$ ipython --no-banner

In [1]: import numpy as np

In [2]: import numpy.linalg as la

In [3]: np.set_printoptions(precision=2, suppress=True, linewidth=200, legacy="1.25")

In [4]: m1 = np.array([[0.0, 0.0], [0.0, -3.0]])

In [5]: # column 1 dominates

In [6]: rng = np.random.default_rng(3755)

In [7]: labels = rng.permutation(2)

In [8]: labels
Out[8]: array([0, 1])

In [9]: B = m1[labels][:, labels]

In [10]: B
Out[10]: 
array([[ 0.,  0.],
       [ 0., -3.]])

In [11]: np.trace(B)
Out[11]: -3.0

In [12]: np.diag(B)
Out[12]: array([ 0., -3.])

In [13]: np.allclose(B, m1)
Out[13]: True

In [14]: round(la.eigvalsh(m1).min(), 2)
Out[14]: -3.0

In [15]: [round(float(la.det(m1[:i, :i])), 2) + 0 for i in range(1, 3)]
Out[15]: [0.0, 0.0]

In [16]: w, V = la.eigh(m1)

In [17]: w.sum(), np.trace(m1)
Out[17]: (-3.0, -3.0)

In [18]: la.eigvalsh(m1 + 3 * np.eye(2))
Out[18]: array([0., 3.])

In [19]: w
Out[19]: array([-3.,  0.])

In [20]: la.eigvalsh(m1 @ m1)
Out[20]: array([0., 9.])

In [21]: V.T @ m1 @ V
Out[21]: 
array([[-3.,  0.],
       [ 0.,  0.]])

In [22]: B = np.array([[-2, -2], [3, -6]])

In [23]: la.matrix_rank(np.vstack([m1, B.T]))
Out[23]: 2

In [24]: B.T @ m1.T
Out[24]: 
array([[ 0., -9.],
       [ 0., 18.]])

In [25]: m1 @ B
Out[25]: 
array([[ 0.,  0.],
       [-9., 18.]])

In [26]: np.einsum("ij,ij->i", m1, m1)
Out[26]: array([0., 9.])

In [27]: t3 = np.stack([m1, -1 * m1, m1[::-1]])

In [28]: la.norm(t3, axis=(1, 2))
Out[28]: array([3., 3., 3.])

In [29]: la.matrix_rank(t3)
Out[29]: array([1, 1, 1])

In [30]: (t3 @ m1.T).shape
Out[30]: (3, 2, 2)

In [31]: np.einsum("bij,cij->bc", t3, t3)
Out[31]: 
array([[ 9., -9.,  0.],
       [-9.,  9.,  0.],
       [ 0.,  0.,  9.]])

In [32]: la.det(t3)
Out[32]: array([0., 0., 0.])
